$ python3 -q
>>> import numpy as np
>>> import numpy.linalg as la
>>> np.set_printoptions(precision=2, suppress=True, linewidth=140)
>>> feats = np.load("arr.npy")
>>> feats
array([[ 0.9, -1. ,  1.9],
       [-0.3,  1.4, -0.4],
       [ 0.4, -0.6,  0.2],
       [ 0.7,  0.9,  0.7],
       [-0.2, -1.1, -0.3]])
>>> hat = feats @ la.solve(feats.T @ feats, feats.T)
>>> np.allclose(hat @ hat, hat)
True
>>> hat @ feats[:, 1]
array([-1. ,  1.4, -0.6,  0.9, -1.1])
>>> la.matrix_rank(np.eye(5) - hat)
np.int64(2)
>>> np.trace(hat)
np.float64(3.0)
>>> X = np.array([[-14, -21, -7, -10, -15, -5],
...     [-14, -7, 0, -10, -5, 0],
...     [-7, -14, 0, -5, -10, 0],
...     [-2, -3, -1, -2, -3, -1],
...     [-2, -1, 0, -2, -1, 0],
...     [-1, -2, 0, -1, -2, 0]])
>>> t3 = np.stack([X, 2 * X, X[::-1]])
>>> t3.shape
(3, 6, 6)
>>> np.einsum("bij,cij->bc", t3, t3)
array([[1824, 3648,  504],
       [3648, 7296, 1008],
       [ 504, 1008, 1824]])
>>> (t3 @ X.T).shape
(3, 6, 6)
>>> la.det(t3)
array([  72., 4608.,  -72.])
>>> M = np.loadtxt("mat.csv", delimiter=",")
>>> M
array([[ 1. ,  1. , -0.2],
       [ 0.2,  0.2, -0.5],
       [-0.9, -0.8, -0.7],
       [ 1.3, -1. ,  1.2],
       [-0.4, -0.9, -0.1],
       [-0.2, -0.7, -0.2],
       [-1.5, -0.4, -0.2],
       [-0.1, -1.1,  0.7],
       [-0.9, -0.9,  0.1],
       [-0.3, -0.2,  0.5],
       [ 0. , -0.9, -1.4],
       [ 0.4,  0.7, -0.7],
       [-0.9,  0.5,  0.8],
       [-0.7,  0.4, -1.2],
       [ 0.1,  0.6,  0.4],
       [-0.5, -0.8, -1.2],
       [ 2.1,  4.8,  0.6],
       [-0.2, -0.7,  0. ],
       [ 0.4,  0.9,  0.3],
       [-1.2,  2.1, -1.3],
       [-0.3,  0.3, -0.9],
       [-0.6, -0.6,  1.2],
       [ 1.4,  0.8, -0.9],
       [-0.1, -0.7, -0.1],
       [ 1.6,  0.5,  0.8],
       [-0.7,  0.2,  1.2],
       [ 0.4,  1.1, -0.3]])
>>> rng = np.random.default_rng(798)
>>> B = M + rng.integers(-2, 3, (27, 1)) @ rng.integers(-2, 3, (1, 3))
>>> B
array([[ 1. ,  1. , -0.2],
       [-1.8,  2.2,  1.5],
       [-2.9,  1.2,  1.3],
       [ 3.3, -3. , -0.8],
       [-2.4,  1.1,  1.9],
       [-2.2,  1.3,  1.8],
       [ 2.5, -4.4, -4.2],
       [-4.1,  2.9,  4.7],
       [-2.9,  1.1,  2.1],
       [-2.3,  1.8,  2.5],
       [-2. ,  1.1,  0.6],
       [-3.6,  4.7,  3.3],
       [ 1.1, -1.5, -1.2],
       [-0.7,  0.4, -1.2],
       [ 2.1, -1.4, -1.6],
       [ 1.5, -2.8, -3.2],
       [ 2.1,  4.8,  0.6],
       [-2.2,  1.3,  2. ],
       [ 0.4,  0.9,  0.3],
       [-5.2,  6.1,  2.7],
       [ 1.7, -1.7, -2.9],
       [-0.6, -0.6,  1.2],
       [-2.6,  4.8,  3.1],
       [-4.1,  3.3,  3.9],
       [ 1.6,  0.5,  0.8],
       [-0.7,  0.2,  1.2],
       [ 0.4,  1.1, -0.3]])
>>> la.matrix_rank(B - M, tol=1e-8)
np.int64(1)
>>> np.abs(B - M).sum(axis=1)
array([ 0.,  6.,  6.,  6.,  6.,  6., 12., 12.,  6.,  6.,  6., 12.,  6.,  0.,  6.,  6.,  0.,  6.,  0., 12.,  6.,  0., 12., 12.,  0.,  0.,
        0.])
>>> B = np.c_[M[:, :1] @ np.array([[-1]]), np.array([0, -3, -3, 2, -1, -2, -3, -3, -1, -2, 2, 0, 2, -2, 2, -1, 1, 2, -2, 2, -3, -3, 0, 3, -2, 0, -3])]
>>> B
array([[-1. ,  0. ],
       [-0.2, -3. ],
       [ 0.9, -3. ],
       [-1.3,  2. ],
       [ 0.4, -1. ],
       [ 0.2, -2. ],
       [ 1.5, -3. ],
       [ 0.1, -3. ],
       [ 0.9, -1. ],
       [ 0.3, -2. ],
       [ 0. ,  2. ],
       [-0.4,  0. ],
       [ 0.9,  2. ],
       [ 0.7, -2. ],
       [-0.1,  2. ],
       [ 0.5, -1. ],
       [-2.1,  1. ],
       [ 0.2,  2. ],
       [-0.4, -2. ],
       [ 1.2,  2. ],
       [ 0.3, -3. ],
       [ 0.6, -3. ],
       [-1.4,  0. ],
       [ 0.1,  3. ],
       [-1.6, -2. ],
       [ 0.7,  0. ],
       [-0.4, -3. ]])
>>> la.norm(la.qr(M)[0].T @ B, axis=0) ** 2 / ((B ** 2).sum(axis=0) + 1e-12)
array([1.  , 0.03])
>>> la.matrix_rank(np.c_[M, B])
np.int64(4)
>>> np.round(la.lstsq(M, B[:, 0])[0], 2) + 0
array([-1.,  0.,  0.])
